$ python -q
>>> import numpy as np
>>> np.set_printoptions(precision=4, suppress=True, linewidth=140)
>>> A = np.array([[-1, 1, 0], [0, -1, 0], [-2, -1, 1], [-2, -2, 0], [1, 0, 2]])
>>> other = np.c_[A[:, :2] @ np.array([[-1, -3], [-1, 2]]), np.array([-1, 3, 3, -4, 5])]
>>> other
array([[ 0,  5, -1],
       [ 1, -2,  3],
       [ 3,  4,  3],
       [ 4,  2, -4],
       [-1, -3,  5]])
>>> np.linalg.norm(np.linalg.qr(A)[0].T @ other, axis=0) ** 2 / ((other ** 2).sum(axis=0) + 1e-12)
array([1.    , 1.    , 0.6706])
>>> np.linalg.matrix_rank(other)
np.int64(3)
>>> hat = A @ np.linalg.solve(A.T @ A, A.T)
>>> np.diag(hat)
array([0.6233, 0.2326, 0.6093, 0.6326, 0.9023])
>>> np.round((np.eye(5) - hat) @ A, 4) + 0
array([[0., 0., 0.],
       [0., 0., 0.],
       [0., 0., 0.],
       [0., 0., 0.],
       [0., 0., 0.]])
>>> hat
array([[ 0.6233, -0.3488,  0.2698, -0.1488, -0.1349],
       [-0.3488,  0.2326, -0.0465,  0.2326,  0.0233],
       [ 0.2698, -0.0465,  0.6093,  0.3535,  0.1953],
       [-0.1488,  0.2326,  0.3535,  0.6326, -0.1767],
       [-0.1349,  0.0233,  0.1953, -0.1767,  0.9023]])
>>> np.trace(hat)
np.float64(3.0)
>>> np.allclose(hat @ hat, hat)
True
>>> r0, v = A[1], A[2]
>>> r0 @ r0
np.int64(1)
>>> r0 @ v
np.int64(1)
>>> pr = (r0 @ v) / (r0 @ r0) * r0
>>> pr
array([ 0., -1.,  0.])
>>> (v - pr) @ r0
np.float64(0.0)
>>> np.linalg.matrix_rank(np.outer(r0, v))
np.int64(1)
>>> round(float(np.linalg.norm(r0 + v) ** 2 + np.linalg.norm(r0 - v) ** 2), 4)
14.0
>>> v - pr
array([-2.,  0.,  1.])
>>> np.outer(r0, v)
array([[ 0,  0,  0],
       [ 2,  1, -1],
       [ 0,  0,  0]])
>>> x = np.array([1, 0, 3])
>>> h1 = np.maximum(A @ x, 0)
>>> np.tanh(A @ x)
array([-0.7616,  0.    ,  0.7616, -0.964 ,  1.    ])
>>> np.maximum(A @ x, 0) - np.maximum(-A @ x, 0)
array([-1,  0,  1, -2,  7])
>>> A * (h1 > 1e-9)[:, None]
array([[ 0,  0,  0],
       [ 0,  0,  0],
       [-2, -1,  1],
       [ 0,  0,  0],
       [ 1,  0,  2]])
